>>> import numpy as np
>>> import numpy.linalg as la
>>> np.set_printoptions(suppress=True, linewidth=100)
>>> m1 = np.load("x.npy")
>>> m1
array([[ 0,  1, -5,  2],
       [ 0,  0,  5, -1],
       [ 0,  0,  0,  6],
       [ 0,  0,  0,  0]])
>>> np.round(la.det(m1[::-1]), 2)
np.float64(0.0)
>>> np.einsum("ij,ji->", m1, m1)
np.int64(0)
>>> np.einsum("ii->", m1)
np.int64(0)
>>> round(float(la.det(2 * m1)), 2), np.round(la.det(m1), 2)
(0.0, np.float64(0.0))
>>> round(la.eigvals(m1).sum().real, 2)
np.float64(0.0)
>>> x = np.array([0, 1, 3, -1])
>>> a = np.maximum(m1 @ x, 0)
>>> np.round(np.tanh(m1 @ x), 2)
array([-1.,  1., -1.,  0.])
>>> np.flatnonzero(a > 1e-9)
array([1])
>>> def softmax(z):
...     e = np.exp(z - z.max(axis=-1, keepdims=True))
...     return e / e.sum(axis=-1, keepdims=True)
... 
>>> print(softmax(m1[3]))
[0.25 0.25 0.25 0.25]
>>> softmax(10 * m1[3])
array([0.25, 0.25, 0.25, 0.25])
>>> att = m1 @ m1.T / np.sqrt(4)
>>> softmax(att).round(6).argmax(axis=1)
array([0, 1, 2, 0])
>>> softmax(att)[3] @ m1
array([0.  , 0.25, 0.  , 1.75])
>>> np.round(softmax(att + np.triu(np.full(att.shape, -np.inf), 1)), 2) + 0
array([[1.  , 0.  , 0.  , 0.  ],
       [0.  , 1.  , 0.  , 0.  ],
       [0.  , 0.  , 1.  , 0.  ],
       [0.25, 0.25, 0.25, 0.25]])
>>> left, sigma, vt = la.svd(m1)
>>> np.argmax(sigma[:-1] / (sigma[1:] + 1e-6)) + 1
np.int64(3)
>>> A2 = left[:, :3] @ np.diag(sigma[:3]) @ vt[:3]
>>> round(float(la.norm(m1 - A2) / la.norm(m1)), 2)
0.0
>>> np.round(np.abs(m1 - A2).max(), 2)
np.float64(0.0)
>>> print(A2.round(2) + 0)
[[ 0.  1. -5.  2.]
 [ 0.  0.  5. -1.]
 [ 0.  0.  0.  6.]
 [ 0.  0.  0.  0.]]
>>> rng = np.random.default_rng(809)
>>> z = rng.permutation(4)
>>> z
array([2, 0, 1, 3])
>>> A2 = m1[z][:, z]
>>> round(la.det(A2), 2), round(la.det(m1[z]), 2)
(np.float64(0.0), np.float64(0.0))
>>> feats = np.load("arr.npy")
>>> feats
array([[ 1, -1],
       [ 1,  0]])
>>> z = rng.permutation(2)
>>> A2 = feats[:, z] * rng.choice([-1, 1], 2)
>>> print(A2)
[[ 1 -1]
 [ 0 -1]]
>>> left, _, vt = la.svd(feats.T @ A2)
>>> z
array([1, 0])
>>> np.round(la.lstsq(feats, A2)[0], 2) + 0
array([[ 0., -1.],
       [-1.,  0.]])
>>> ev, evecs = la.eig(A2)
>>> np.prod(ev)
np.float64(-1.0)
>>> np.round(np.sort(la.eigvals(A2 @ A2)), 2)
array([1., 1.])
>>> z = rng.permutation(2)
>>> z
array([0, 1])
>>> A2 = feats[z][:, z]
>>> print(np.round(np.sort(np.abs(la.eigvals(A2))), 2))
[1. 1.]
>>> np.diag(A2)
array([1, 0])
>>> A2 = np.array([[-1, -2, 0], [0, -2, 0], [-1, 0, 0]])
>>> K = np.triu(A2, 1)
>>> K
array([[ 0, -2,  0],
       [ 0,  0,  0],
       [ 0,  0,  0]])
>>> x = np.array([-2, 1, -2])
>>> np.sign((K @ x).round(6))
array([-1,  0,  0])
>>> (K * x).sum(axis=1)
array([-2,  0,  0])
>>> print(K @ x)
[-2  0  0]
>>> np.einsum("ij,j->i", K, x)
array([-2,  0,  0])
>>> (K @ x).argmax()
np.int64(1)
>>> la.norm(K @ x) <= la.norm(K, 2) * la.norm(x) + 1e-9
np.True_
>>> print(K * x)
[[ 0 -2  0]
 [ 0  0  0]
 [ 0  0  0]]
>>> K @ (2 * x)
array([-4,  0,  0])
>>> z = rng.permutation(3)
>>> print(z)
[0 1 2]
>>> A2 = K[z][:, z]
>>> A2
array([[ 0, -2,  0],
       [ 0,  0,  0],
       [ 0,  0,  0]])
>>> np.allclose(A2, K)
True
>>> np.diag(A2)
array([0, 0, 0])
>>> np.round(np.sort(np.abs(la.eigvals(A2))), 2)
array([0., 0., 0.])
>>> print(np.round(la.norm(K, axis=0), 2))
[0. 2. 0.]
>>> K @ K.T
array([[4, 0, 0],
       [0, 0, 0],
       [0, 0, 0]])
>>> A2 = np.array([[3, 1], [0, 2]])
>>> Z = np.array([[0, -2, 2], [3, 2, -1], [3, -2, -3]])
>>> W0 = np.kron(A2, Z)
>>> W0
array([[ 0, -6,  6,  0, -2,  2],
       [ 9,  6, -3,  3,  2, -1],
       [ 9, -6, -9,  3, -2, -3],
       [ 0,  0,  0,  0, -4,  4],
       [ 0,  0,  0,  6,  4, -2],
       [ 0,  0,  0,  6, -4, -6]])
>>> x = np.array([4, -5, 3, 3, -5, -2])
>>> a = np.maximum(W0 @ x, 0)
>>> W0.T @ a
array([ 576, -708, -252,  504, -476, -340])
>>> np.round(np.tanh(W0 @ x), 2)
array([ 1.  , -0.96,  1.  ,  1.  ,  0.96,  1.  ])
>>> np.maximum(W0 @ (3 * x), 0)
array([162,   0, 192,  36,   6, 150])
>>> np.round(la.norm(feats[1], 1), 2), round(float(la.norm(feats[1], np.inf)), 2)
(np.float64(1.0), 1.0)
>>> np.round(la.norm(feats, axis=0), 2)
array([1.41, 1.  ])
>>> round(float(la.norm(feats, 2)), 2)
1.62
>>> round(float(la.norm(feats, 1)), 2), round(la.norm(feats, np.inf), 2)
(2.0, np.float64(2.0))
>>> la.norm(feats, axis=1).argmax()
np.int64(0)
>>> print(round(la.norm(feats) ** 2 / la.norm(feats, 2) ** 2, 2))
1.15
>>> print(np.round(la.norm(feats[1] - feats[0]), 2))
1.0
>>> np.round(la.norm(feats, axis=1), 2)
array([1.41, 1.  ])
>>> A2 = la.inv(W0)
>>> np.allclose(A2, W0.T)
False
>>> np.round(la.det(W0) * A2, 2)
array([[ 20736.,  25920.,   5184., -10368., -12960.,  -2592.],
       [-15552.,  15552., -15552.,   7776.,  -7776.,   7776.],
       [ 31104.,  15552., -15552., -15552.,  -7776.,   7776.],
       [     0.,      0.,      0.,  31104.,  38880.,   7776.],
       [    -0.,     -0.,     -0., -23328.,  23328., -23328.],
       [     0.,      0.,      0.,  46656.,  23328., -23328.]])
>>> q = feats.astype(float).copy()
>>> for j in range(2):
...     q[:, j] -= q[:, :j] @ (q[:, :j].T @ q[:, j])
...     q[:, j] /= la.norm(q[:, j])
... 
>>> np.round(q.T @ q, 2) + 0
array([[1., 0.],
       [0., 1.]])
>>> np.round(q.T @ feats, 2) + 0
array([[ 1.41, -0.71],
       [ 0.  ,  0.71]])
>>> th = np.sort(rng.uniform(-2, 2, 11))
>>> F = np.c_[th, th ** 2, th ** 3] @ np.array([[0, 1, 3], [3, 3, 3], [2, 2, 2]])
>>> F.round(2)
array([[ 0.99,  0.04, -1.87],
       [ 0.33, -0.06, -0.82],
       [ 0.24, -0.08, -0.72],
       [ 0.05, -0.09, -0.36],
       [ 0.03,  0.12,  0.31],
       [ 0.1 ,  0.28,  0.63],
       [ 0.43,  0.77,  1.45],
       [ 1.01,  1.52,  2.52],
       [ 4.  ,  4.91,  6.73],
       [ 5.61,  6.66,  8.76],
       [10.7 , 12.07, 14.8 ]])
>>> z = F[:, 0] > np.median(F[:, 0])
>>> r0 = F[z].mean(axis=0) - F[~z].mean(axis=0)
>>> round(float((((F - F.mean(axis=0)) @ r0 > 0) == z).mean()), 2)
0.82
>>> cen = F - F.mean(axis=1)
Traceback (most recent call last):
  File "<python-input-99>", line 1, in <module>
    cen = F - F.mean(axis=1)
          ~~^~~~~~~~~~~~~~~~
ValueError: operands could not be broadcast together with shapes (11,3) (11,) 
>>> cen = F - F.mean(axis=0)
>>> left, sigma, vt = la.svd(cen, full_matrices=False)
>>> np.searchsorted(np.cumsum(sigma ** 2) / (sigma ** 2).sum(), 0.9) + 1
np.int64(1)
>>> np.round(sigma ** 2 / (sigma ** 2).sum(), 2) + 0
array([0.99, 0.01, 0.  ])
>>> np.abs(left[:, 0]).argmax()
np.int64(10)
>>> rank = la.matrix_rank(F)
>>> rank
np.int64(2)
>>> N = la.svd(F)[2][rank:].T
>>> print(np.round(F @ N, 2) + 0)
[[0.]
 [0.]
 [0.]
 [0.]
 [0.]
 [0.]
 [0.]
 [0.]
 [0.]
 [0.]
 [0.]]
>>> [int(la.matrix_rank(F[:i])) for i in range(1, len(F) + 1)]
[1, 2, 2, 2, 2, 2, 2, 2, 2, 2, 2]
>>> N.shape
(3, 1)
>>> print([int(la.matrix_rank(np.delete(F, i, axis=0))) for i in range(11)])
[2, 2, 2, 2, 2, 2, 2, 2, 2, 2, 2]
>>> np.round(N @ N.T, 2)
array([[ 0.29, -0.43,  0.14],
       [-0.43,  0.64, -0.21],
       [ 0.14, -0.21,  0.07]])
>>> [int(la.matrix_rank(F[:, :j + 1])) for j in range(3)]
[1, 2, 2]
>>> A2 = np.array([[-1, 1], [1, 0], [-2, -1]])
>>> data = np.kron(np.eye(3, dtype=int), A2)
>>> print(data)
[[-1  1  0  0  0  0]
 [ 1  0  0  0  0  0]
 [-2 -1  0  0  0  0]
 [ 0  0 -1  1  0  0]
 [ 0  0  1  0  0  0]
 [ 0  0 -2 -1  0  0]
 [ 0  0  0  0 -1  1]
 [ 0  0  0  0  1  0]
 [ 0  0  0  0 -2 -1]]
>>> P = data @ la.solve(data.T @ data, data.T)
>>> np.allclose(P @ P, P)
True
>>> np.round(P @ data[:, 2], 2)
array([ 0.,  0.,  0., -1.,  1., -2.,  0.,  0.,  0.])
>>> r0, g = data[0], data[7]
>>> r0 @ r0
np.int64(2)
>>> r0 @ g
np.int64(0)
>>> pr = (r0 @ g) / (r0 @ r0) * r0
>>> round(float(la.norm(r0 + g) ** 2 + la.norm(r0 - g) ** 2), 2)
6.0
>>> print(pr)
[-0.  0.  0.  0.  0.  0.]
>>> A2 = np.array([[2, 4], [2, 8], [7, 8], [1, 4], [8, 8], [4, 9]])
>>> A2.T @ W0.T
array([[  22,   24,  -82,  -16,   30,  -50],
       [   2,   79, -115,    4,   38,  -62]])
>>> np.einsum("ij->j", W0)
array([18, -6, -6, 18, -6, -6])
>>> np.vstack([W0, A2.T]).shape
(8, 6)
>>> np.einsum("ij,ij->i", W0, W0)
array([ 80, 140, 220,  32,  56,  88])
>>> la.matrix_rank(W0 @ A2)
np.int64(2)
>>> x = np.array([3, 0, 1, 0, 0, 0])
>>> y = data @ x
>>> beta, lr = np.zeros(6), 1 / la.norm(data, 2) ** 2
>>> for i in range(50):
...     beta -= lr * data.T @ (data @ beta - y)
...     if i % 10 == 0: print(i, round(la.norm(data @ beta - y), 2))
... 
0 0.69
10 0.02
20 0.0
30 0.0
40 0.0
>>> print(round(la.cond(data), 2))
1.88
>>> M = np.loadtxt("case19.csv", delimiter=",")
>>> M
array([[ 5., -5.,  3.],
       [ 1., -9.,  3.],
       [ 5., -5.,  3.]])
>>> A2 = M / np.sqrt((M ** 2).mean(axis=1, keepdims=True))
>>> la.matrix_rank(A2) == la.matrix_rank(M)
np.True_
>>> np.round(la.norm(A2, axis=1), 2)
array([1.73, 1.73, 1.73])
>>> A2[1].round(2)
array([ 0.18, -1.63,  0.54])
>>> print(la.matrix_rank(M - M.mean(axis=1, keepdims=True)))
2
>>> z = rng.permutation(3)
>>> z
array([0, 1, 2])
>>> A2 = M[z][:, z]
>>> np.round(np.sort(np.abs(la.eigvals(A2))), 2) + 0
array([0.  , 6.73, 7.73])
>>> np.allclose(A2, M)
True
>>> th = np.radians(36)
>>> r_ = np.eye(3)
>>> r_[0, 0] = r_[2, 2] = np.cos(th)
>>> r_[0, 2], r_[2, 0] = -np.sin(th), np.sin(th)
>>> r_.round(2)
array([[ 0.81,  0.  , -0.59],
       [ 0.  ,  1.  ,  0.  ],
       [ 0.59,  0.  ,  0.81]])
>>> A2 = M @ r_.T
>>> print(A2.round(2))
[[ 2.28 -5.    5.37]
 [-0.95 -9.    3.01]
 [ 2.28 -5.    5.37]]
>>> np.round(la.svd(M, compute_uv=False), 2) + 0, np.round(la.svd(A2, compute_uv=False), 2) + 0
(array([13.75,  4.47,  0.  ]), array([13.75,  4.47,  0.  ]))
>>> np.allclose(M @ M.T, A2 @ A2.T)
True
>>> print(np.round(np.abs(A2 - M).max(axis=0), 2))
[2.72 0.   2.37]
>>> np.allclose(la.norm(M, axis=1), la.norm(A2, axis=1))
True
>>> np.abs(np.diag(la.qr(A2)[1])) > 1e-9
array([ True,  True, False])
>>> print(np.round(A2 @ la.pinv(A2) @ A2, 2))
[[ 2.28 -5.    5.37]
 [-0.95 -9.    3.01]
 [ 2.28 -5.    5.37]]
>>> round(float(np.trace(la.pinv(A2) @ A2)), 2)
2.0
>>> rank = la.matrix_rank(M)
>>> rank
np.int64(2)
>>> N = la.svd(M)[2][rank:].T
>>> print(np.round(N[:, 0] / N[np.abs(N[:, 0]).round(6).argmax(), 0], 2))
[-0.3  0.3  1. ]
>>> np.allclose(M @ N, 0)
True
>>> print(la.matrix_rank(M.T @ M), la.matrix_rank(M @ M.T))
2 2
>>> [int(la.matrix_rank(M[:i])) for i in range(1, len(M) + 1)]
[1, 2, 2]
>>> E = np.load("sample9.npy")
>>> E
array([[1.  , 0.9 , 0.81, 0.73],
       [0.9 , 1.  , 0.9 , 0.81],
       [0.81, 0.9 , 1.  , 0.9 ],
       [0.73, 0.81, 0.9 , 1.  ]])
>>> ev, evecs = la.eig(E)
>>> np.round(np.sort(la.eigvals(la.inv(E))), 2)
array([ 0.28,  3.24,  9.72, 16.34])
>>> np.round(np.sort(la.eigvals(E.T)), 2)
array([0.06, 0.1 , 0.31, 3.53])
>>> q, evecs = la.qr(E[:, :2])[0], la.qr(E[:, 2:])[0]
>>> sigma = la.svd(q.T @ evecs, compute_uv=False)
>>> round(la.norm(q @ q.T - evecs @ evecs.T, 2), 2)
np.float64(0.97)
